>>> import numpy as np
>>> np.set_printoptions(suppress=True, linewidth=120)
>>> def tidy(a):
...     return np.round(a, 2) + 0
... 
>>> K = np.loadtxt("m.csv", delimiter=",")
>>> print(K)
[[5. 1. 1. 1. 1. 1. 1. 1. 1. 1. 1. 1.]
 [1. 5. 1. 1. 1. 1. 1. 1. 1. 1. 1. 1.]
 [1. 1. 5. 1. 1. 1. 1. 1. 1. 1. 1. 1.]
 [1. 1. 1. 5. 1. 1. 1. 1. 1. 1. 1. 1.]
 [1. 1. 1. 1. 5. 1. 1. 1. 1. 1. 1. 1.]
 [1. 1. 1. 1. 1. 5. 1. 1. 1. 1. 1. 1.]
 [1. 1. 1. 1. 1. 1. 5. 1. 1. 1. 1. 1.]
 [1. 1. 1. 1. 1. 1. 1. 5. 1. 1. 1. 1.]
 [1. 1. 1. 1. 1. 1. 1. 1. 5. 1. 1. 1.]
 [1. 1. 1. 1. 1. 1. 1. 1. 1. 5. 1. 1.]
 [1. 1. 1. 1. 1. 1. 1. 1. 1. 1. 5. 1.]
 [1. 1. 1. 1. 1. 1. 1. 1. 1. 1. 1. 5.]]
>>> Y = np.linalg.inv(K)
>>> (np.abs(Y) > 1e-9).astype(int)
array([[1, 1, 1, 1, 1, 1, 1, 1, 1, 1, 1, 1],
       [1, 1, 1, 1, 1, 1, 1, 1, 1, 1, 1, 1],
       [1, 1, 1, 1, 1, 1, 1, 1, 1, 1, 1, 1],
       [1, 1, 1, 1, 1, 1, 1, 1, 1, 1, 1, 1],
       [1, 1, 1, 1, 1, 1, 1, 1, 1, 1, 1, 1],
       [1, 1, 1, 1, 1, 1, 1, 1, 1, 1, 1, 1],
       [1, 1, 1, 1, 1, 1, 1, 1, 1, 1, 1, 1],
       [1, 1, 1, 1, 1, 1, 1, 1, 1, 1, 1, 1],
       [1, 1, 1, 1, 1, 1, 1, 1, 1, 1, 1, 1],
       [1, 1, 1, 1, 1, 1, 1, 1, 1, 1, 1, 1],
       [1, 1, 1, 1, 1, 1, 1, 1, 1, 1, 1, 1],
       [1, 1, 1, 1, 1, 1, 1, 1, 1, 1, 1, 1]])
>>> tidy(Y)
array([[ 0.23, -0.02, -0.02, -0.02, -0.02, -0.02, -0.02, -0.02, -0.02, -0.02, -0.02, -0.02],
       [-0.02,  0.23, -0.02, -0.02, -0.02, -0.02, -0.02, -0.02, -0.02, -0.02, -0.02, -0.02],
       [-0.02, -0.02,  0.23, -0.02, -0.02, -0.02, -0.02, -0.02, -0.02, -0.02, -0.02, -0.02],
       [-0.02, -0.02, -0.02,  0.23, -0.02, -0.02, -0.02, -0.02, -0.02, -0.02, -0.02, -0.02],
       [-0.02, -0.02, -0.02, -0.02,  0.23, -0.02, -0.02, -0.02, -0.02, -0.02, -0.02, -0.02],
       [-0.02, -0.02, -0.02, -0.02, -0.02,  0.23, -0.02, -0.02, -0.02, -0.02, -0.02, -0.02],
       [-0.02, -0.02, -0.02, -0.02, -0.02, -0.02,  0.23, -0.02, -0.02, -0.02, -0.02, -0.02],
       [-0.02, -0.02, -0.02, -0.02, -0.02, -0.02, -0.02,  0.23, -0.02, -0.02, -0.02, -0.02],
       [-0.02, -0.02, -0.02, -0.02, -0.02, -0.02, -0.02, -0.02,  0.23, -0.02, -0.02, -0.02],
       [-0.02, -0.02, -0.02, -0.02, -0.02, -0.02, -0.02, -0.02, -0.02,  0.23, -0.02, -0.02],
       [-0.02, -0.02, -0.02, -0.02, -0.02, -0.02, -0.02, -0.02, -0.02, -0.02,  0.23, -0.02],
       [-0.02, -0.02, -0.02, -0.02, -0.02, -0.02, -0.02, -0.02, -0.02, -0.02, -0.02,  0.23]])
>>> np.allclose(Y, K.T)
False
>>> tidy(np.linalg.det(K) * np.linalg.det(Y))
np.float64(1.0)
>>> Y = np.array([[2, 0, 1, 1, 0, 0, 1, 2, 2, 2, 1],
...     [0, 0, 2, 2, 1, 1, 0, 0, 1, 0, 2],
...     [2, 2, 0, 1, 1, 0, 2, 2, 2, 2, 2],
...     [1, 0, 1, 1, 2, 1, 1, 2, 0, 1, 0],
...     [2, 0, 2, 2, 1, 0, 2, 1, 2, 1, 1],
...     [1, 0, 2, 1, 1, 2, 0, 1, 2, 2, 2],
...     [2, 2, 1, 0, 0, 2, 1, 2, 0, 1, 2],
...     [1, 1, 2, 1, 1, 2, 0, 1, 2, 1, 1],
...     [0, 1, 0, 0, 1, 0, 1, 1, 0, 1, 2],
...     [2, 2, 1, 2, 2, 1, 1, 2, 0, 0, 2],
...     [2, 0, 0, 0, 1, 1, 1, 1, 1, 2, 0]])
>>> C = np.array([[1]])
>>> E = np.block([[Y, np.array([[9], [7], [4], [3], [1], [9], [2], [6], [6], [2], [2]])], [np.zeros((1, 11)), C]])
>>> E
array([[2., 0., 1., 1., 0., 0., 1., 2., 2., 2., 1., 9.],
       [0., 0., 2., 2., 1., 1., 0., 0., 1., 0., 2., 7.],
       [2., 2., 0., 1., 1., 0., 2., 2., 2., 2., 2., 4.],
       [1., 0., 1., 1., 2., 1., 1., 2., 0., 1., 0., 3.],
       [2., 0., 2., 2., 1., 0., 2., 1., 2., 1., 1., 1.],
       [1., 0., 2., 1., 1., 2., 0., 1., 2., 2., 2., 9.],
       [2., 2., 1., 0., 0., 2., 1., 2., 0., 1., 2., 2.],
       [1., 1., 2., 1., 1., 2., 0., 1., 2., 1., 1., 6.],
       [0., 1., 0., 0., 1., 0., 1., 1., 0., 1., 2., 6.],
       [2., 2., 1., 2., 2., 1., 1., 2., 0., 0., 2., 2.],
       [2., 0., 0., 0., 1., 1., 1., 1., 1., 2., 0., 2.],
       [0., 0., 0., 0., 0., 0., 0., 0., 0., 0., 0., 1.]])
>>> left, sigma, vt = np.linalg.svd(E)
>>> print(tidy(sigma))
[21.04  6.67  4.04  3.79  3.04  2.6   1.69  1.37  0.98  0.51  0.3   0.  ]
>>> np.argmax(sigma[:-1] / (sigma[1:] + 1e-6)) + 1
np.int64(11)
>>> Y = left[:, :11] @ np.diag(sigma[:11]) @ vt[:11]
>>> np.linalg.matrix_rank(Y)
np.int64(11)
>>> print(tidy(np.linalg.norm(E - Y) / np.linalg.norm(E)))
0.0
>>> np.linalg.matrix_rank(E, rtol=0.05)
np.int64(8)
>>> tidy(np.abs(E - Y).max())
np.float64(0.0)
>>> w1 = np.array([[0, 0, -1, 3, 0],
...     [-3, 3, -2, 2, -1],
...     [-3, -1, -2, -1, 0],
...     [-3, 1, -1, -2, -1],
...     [-3, -1, -3, 0, -3],
...     [1, 2, 1, -2, 2],
...     [2, 3, 1, 1, -1],
...     [-1, 0, 1, -1, 1],
...     [1, -1, 1, 1, 2],
...     [0, -2, -2, 3, 3],
...     [-3, 0, 0, -3, -1],
...     [-2, 1, -2, 2, -1]])
>>> beta = np.array([0, 0, 2, 0, -1])
>>> H = np.maximum(E @ w1 + beta, 0)
>>> tidy((H > 0).mean(axis=0))
array([0.  , 1.  , 0.  , 0.92, 0.17])
>>> (H > 0).astype(int)
array([[0, 1, 0, 1, 0],
       [0, 1, 0, 1, 0],
       [0, 1, 0, 1, 0],
       [0, 1, 0, 1, 0],
       [0, 1, 0, 1, 0],
       [0, 1, 0, 1, 0],
       [0, 1, 0, 1, 1],
       [0, 1, 0, 1, 0],
       [0, 1, 0, 1, 0],
       [0, 1, 0, 0, 0],
       [0, 1, 0, 1, 1],
       [0, 1, 0, 1, 0]])
>>> H
array([[ 0.,  6.,  0., 25.,  0.],
       [ 0.,  7.,  0.,  1.,  0.],
       [ 0., 10.,  0., 18.,  0.],
       [ 0.,  4.,  0.,  6.,  0.],
       [ 0.,  2.,  0.,  5.,  0.],
       [ 0.,  5.,  0., 14.,  0.],
       [ 0., 12.,  0.,  5.,  1.],
       [ 0.,  7.,  0., 10.,  0.],
       [ 0.,  9.,  0., 11.,  0.],
       [ 0., 12.,  0.,  0.,  0.],
       [ 0.,  1.,  0., 15.,  4.],
       [ 0.,  1.,  0.,  2.,  0.]])
>>> C = np.array([[0, 0], [-3, -3], [1, -3], [0, -1], [-2, -1]])
>>> H @ C
array([[-18., -43.],
       [-21., -22.],
       [-30., -48.],
       [-12., -18.],
       [ -6., -11.],
       [-15., -29.],
       [-38., -42.],
       [-21., -31.],
       [-27., -38.],
       [-36., -36.],
       [-11., -22.],
       [ -3.,  -5.]])
>>> m1 = np.load("run4.npy")
>>> print(m1)
[[-1.8   0.9   0.7  -1.5  -1.1   1.5  -0.4   0.4   0.7   0.4 ]
 [-1.4   1.1   0.6  -1.   -0.2   1.5   1.8  -0.7  -0.3   0.2 ]
 [-0.5   0.5  -1.   -0.1  -1.    2.3  -0.3  -1.6   0.   -1.  ]
 [ 0.4  -2.1   0.9  -1.3   0.    0.3  -1.    0.4  -0.6   0.4 ]
 [ 0.38 -2.02  0.86 -1.22 -0.04  0.38 -1.02  0.44 -0.72  0.35]
 [-0.6  -1.4  -1.9   0.7   1.2   1.7  -0.6   0.7   1.    0.1 ]
 [-0.7  -1.1  -0.6  -0.9  -0.9   0.   -1.9   1.9  -0.8  -0.6 ]
 [-0.2  -0.5   1.6  -0.1   0.3   0.5   1.4  -2.4  -0.4  -1.5 ]
 [-1.3   0.5  -1.2  -0.2   0.5  -0.4   1.4  -1.2  -1.8  -1.  ]]
>>> tidy(m1[3] @ m1[7])
np.float64(-0.03)
>>> tidy(np.linalg.norm(m1[3] - m1[7]))
np.float64(4.71)
>>> tidy(np.linalg.norm(m1, axis=1))
array([3.35, 3.27, 3.38, 2.97, 2.91, 3.55, 3.45, 3.65, 3.39])
>>> print(tidy(np.linalg.norm(m1, 2)))
5.83
>>> print(np.linalg.norm(m1, axis=1).argmax())
7
>>> tidy(np.linalg.norm(m1, axis=0))
array([2.89, 3.8 , 3.37, 2.79, 2.2 , 3.65, 3.66, 3.86, 2.55, 2.26])
>>> print(tidy(np.linalg.norm(m1[3], 1)), tidy(np.linalg.norm(m1[3], np.inf)))
7.4 2.1
>>> evals, evecs = np.linalg.eigh(K)
>>> x0 = np.array([5, 1, 5, 2, 5, 5, 5, 4, 5, 1, 5, 1])
>>> x0 @ K @ x0
np.float64(2728.0)
>>> tidy(evecs * np.sqrt(evals) @ evecs.T)
array([[2.17, 0.17, 0.17, 0.17, 0.17, 0.17, 0.17, 0.17, 0.17, 0.17, 0.17, 0.17],
       [0.17, 2.17, 0.17, 0.17, 0.17, 0.17, 0.17, 0.17, 0.17, 0.17, 0.17, 0.17],
       [0.17, 0.17, 2.17, 0.17, 0.17, 0.17, 0.17, 0.17, 0.17, 0.17, 0.17, 0.17],
       [0.17, 0.17, 0.17, 2.17, 0.17, 0.17, 0.17, 0.17, 0.17, 0.17, 0.17, 0.17],
       [0.17, 0.17, 0.17, 0.17, 2.17, 0.17, 0.17, 0.17, 0.17, 0.17, 0.17, 0.17],
       [0.17, 0.17, 0.17, 0.17, 0.17, 2.17, 0.17, 0.17, 0.17, 0.17, 0.17, 0.17],
       [0.17, 0.17, 0.17, 0.17, 0.17, 0.17, 2.17, 0.17, 0.17, 0.17, 0.17, 0.17],
       [0.17, 0.17, 0.17, 0.17, 0.17, 0.17, 0.17, 2.17, 0.17, 0.17, 0.17, 0.17],
       [0.17, 0.17, 0.17, 0.17, 0.17, 0.17, 0.17, 0.17, 2.17, 0.17, 0.17, 0.17],
       [0.17, 0.17, 0.17, 0.17, 0.17, 0.17, 0.17, 0.17, 0.17, 2.17, 0.17, 0.17],
       [0.17, 0.17, 0.17, 0.17, 0.17, 0.17, 0.17, 0.17, 0.17, 0.17, 2.17, 0.17],
       [0.17, 0.17, 0.17, 0.17, 0.17, 0.17, 0.17, 0.17, 0.17, 0.17, 0.17, 2.17]])
>>> np.abs(K).sum(axis=1).max(), tidy(np.abs(evals).max())
(np.float64(16.0), np.float64(16.0))
>>> Y = m1 / np.linalg.norm(m1, axis=1, keepdims=True)
>>> C2 = Y @ Y.T
>>> print(tidy(np.degrees(np.arccos(np.clip(C2[5, 3], -1, 1)))))
85.06
>>> tidy(m1.sum(axis=1))
array([-0.2 ,  1.6 , -2.7 , -2.6 , -2.61,  0.9 , -5.6 , -1.3 , -4.7 ])
>>> print(tidy(m1.sum(axis=0)))
[-5.72 -4.12 -0.04 -5.62 -1.24  7.78 -0.62 -2.06 -2.92 -2.65]
>>> A = np.loadtxt("data.csv", delimiter=",")
>>> print(A)
[[ -1.1    1.81   1.9   -2.25  -1.07  -0.48]
 [ -6.62  10.63  10.82 -12.1   -6.71  -1.32]
 [  0.33  -0.74  -0.43   0.58   0.25   0.07]
 [  1.64  -2.96  -2.97   3.33   1.92   0.28]
 [ -1.76   2.76   2.89  -3.39  -1.68  -0.3 ]
 [  3.77  -6.18  -6.23   7.2    3.88   0.8 ]
 [ -6.08   9.99   9.82 -11.09  -6.26  -1.41]
 [  1.57  -2.58  -2.8    2.87   1.62   0.4 ]
 [  3.06  -4.87  -4.88   5.57   2.97   0.72]
 [ -4.94   7.93   7.74  -8.61  -5.06  -0.93]
 [ -0.26   0.76   0.81  -0.59  -0.48   0.  ]
 [-10.61  16.87  16.87 -19.12 -10.68  -2.2 ]
 [  8.14 -13.14 -13.11  14.65   8.13   1.62]
 [ -2.6    4.03   4.11  -4.53  -2.37  -0.69]
 [ -6.87  10.97  10.79 -12.33  -6.79  -1.14]
 [  0.2   -0.4   -0.4    0.6    0.42  -0.07]
 [ 11.57 -18.39 -18.55  20.61  11.42   2.44]
 [  0.35  -0.74  -0.68   0.8    0.55   0.14]
 [ -5.19   8.39   8.36  -9.45  -5.25  -1.04]
 [  3.91  -6.32  -6.41   7.18   3.76   0.68]
 [ -6.81  10.98  10.95 -12.35  -7.06  -1.48]
 [ -5.07   8.01   7.98  -9.12  -5.04  -0.97]
 [ -5.9    9.32   9.37 -10.69  -6.05  -1.33]
 [  5.09  -8.42  -8.4    9.52   5.16   1.1 ]
 [  3.23  -5.05  -4.72   5.59   2.96   0.59]
 [ -0.55   0.65   0.95  -1.05  -0.5   -0.03]
 [  4.92  -7.63  -7.79   8.77   4.86   1.04]]
>>> dist = np.linalg.norm(A[:, None] - A[None], axis=-1)
>>> np.linalg.matrix_rank(dist ** 2)
np.int64(8)
>>> dist.shape
(27, 27)
>>> tidy(dist[:5, :5])
array([[ 0.  , 17.81,  4.9 ,  9.73,  2.01],
       [17.81,  0.  , 22.7 , 27.54, 15.83],
       [ 4.9 , 22.7 ,  0.  ,  4.85,  6.87],
       [ 9.73, 27.54,  4.85,  0.  , 11.71],
       [ 2.01, 15.83,  6.87, 11.71,  0.  ]])
>>> np.flatnonzero(dist[9] < dist.mean() / 2)
array([ 1,  6,  9, 13, 14, 18, 20, 21, 22])
>>> (dist + 1e9 * np.eye(27)).round(6).argmin(axis=1)
array([ 4, 14, 15,  7,  0, 19, 22,  3, 24, 21, 25, 20, 23,  4, 20,  2, 12,  2, 21,  5, 14,  9,  6, 26,  8, 10, 23])
